In [1]: import numpy as np

In [2]: import numpy.linalg as la

In [3]: np.set_printoptions(suppress=True, linewidth=100)

In [4]: def tidy(a):
   ...:     return np.round(a, 2) + 0
   ...: 

In [5]: A = np.load("test17.npy")

In [6]: A
Out[6]: 
array([[0, 0, 0, 1, 0],
       [0, 0, 0, 0, 1],
       [0, 0, 1, 0, 0],
       [1, 0, 0, 0, 0],
       [0, 1, 0, 0, 0]])

In [7]: Q, r_ = la.qr(A)

In [8]: Q
Out[8]: 
array([[ 0.,  0.,  0., -1.,  0.],
       [-0.,  0.,  0.,  0., -1.],
       [-0., -0.,  1.,  0.,  0.],
       [-1., -0., -0.,  0.,  0.],
       [-0., -1., -0., -0.,  0.]])

In [9]: Q.shape, r_.shape
Out[9]: ((5, 5), (5, 5))

In [10]: abs(r_[0, 0]), tidy(la.norm(A[:, 0]))
Out[10]: (np.float64(1.0), np.float64(1.0))

In [11]: w, vecs = la.eigh(A)

In [12]: x0 = np.array([-1, 2, 4, 5, -3])

In [13]: np.abs(A).sum(axis=1).max(), np.abs(w).max()
Out[13]: (np.int64(1), np.float64(1.0))

In [14]: print(tidy(vecs * np.abs(w) @ vecs.T))
[[1. 0. 0. 0. 0.]
 [0. 1. 0. 0. 0.]
 [0. 0. 1. 0. 0.]
 [0. 0. 0. 1. 0.]
 [0. 0. 0. 0. 1.]]

In [15]: A2 = np.array([[0, 0, -1, 1, -1, -1, -1, 0, -1, 2, 0, 1],
    ...:     [-1, -1, 0, 1, 1, -1, 0, 1, -1, 2, 0, 0],
    ...:     [1, -1, 0, 0, 1, -2, -2, 0, 2, 1, -2, -1],
    ...:     [-1, -1, 2, 1, -1, 0, 2, 2, 2, -1, 1, -1],
    ...:     [1, 1, 1, -1, -2, 0, 1, -1, -1, 0, 1, 1],
    ...:     [-1, 0, -1, -2, -1, 0, 2, -1, 0, 1, 2, 1],
    ...:     [-1, -2, -2, 1, 2, 0, -1, -2, 0, 2, -1, 0],
    ...:     [0, -1, -2, 1, 2, -1, 1, -1, 0, 1, -1, 1],
    ...:     [-2, 1, 1, -2, -2, 2, 2, 0, 2, 1, 1, -1],
    ...:     [1, 1, 0, -2, 0, 2, -1, -2, 1, 1, 1, -1],
    ...:     [-1, -1, -2, 2, 0, 0, 2, 0, -2, -1, 2, 1],
    ...:     [2, 2, 0, 0, 0, -2, 2, -1, 1, -2, 1, -1]])

In [16]: data = np.triu(A2, 1)

In [17]: data
Out[17]: 
array([[ 0,  0, -1,  1, -1, -1, -1,  0, -1,  2,  0,  1],
       [ 0,  0,  0,  1,  1, -1,  0,  1, -1,  2,  0,  0],
       [ 0,  0,  0,  0,  1, -2, -2,  0,  2,  1, -2, -1],
       [ 0,  0,  0,  0, -1,  0,  2,  2,  2, -1,  1, -1],
       [ 0,  0,  0,  0,  0,  0,  1, -1, -1,  0,  1,  1],
       [ 0,  0,  0,  0,  0,  0,  2, -1,  0,  1,  2,  1],
       [ 0,  0,  0,  0,  0,  0,  0, -2,  0,  2, -1,  0],
       [ 0,  0,  0,  0,  0,  0,  0,  0,  0,  1, -1,  1],
       [ 0,  0,  0,  0,  0,  0,  0,  0,  0,  1,  1, -1],
       [ 0,  0,  0,  0,  0,  0,  0,  0,  0,  0,  1, -1],
       [ 0,  0,  0,  0,  0,  0,  0,  0,  0,  0,  0,  1],
       [ 0,  0,  0,  0,  0,  0,  0,  0,  0,  0,  0,  0]])

In [18]: print(np.abs(np.diag(la.qr(data)[1])) > 1e-9)
[False False False False False False False False False False False False]

In [19]: la.lstsq(data[:-1].T, data[-1])[2]
Out[19]: np.int32(10)
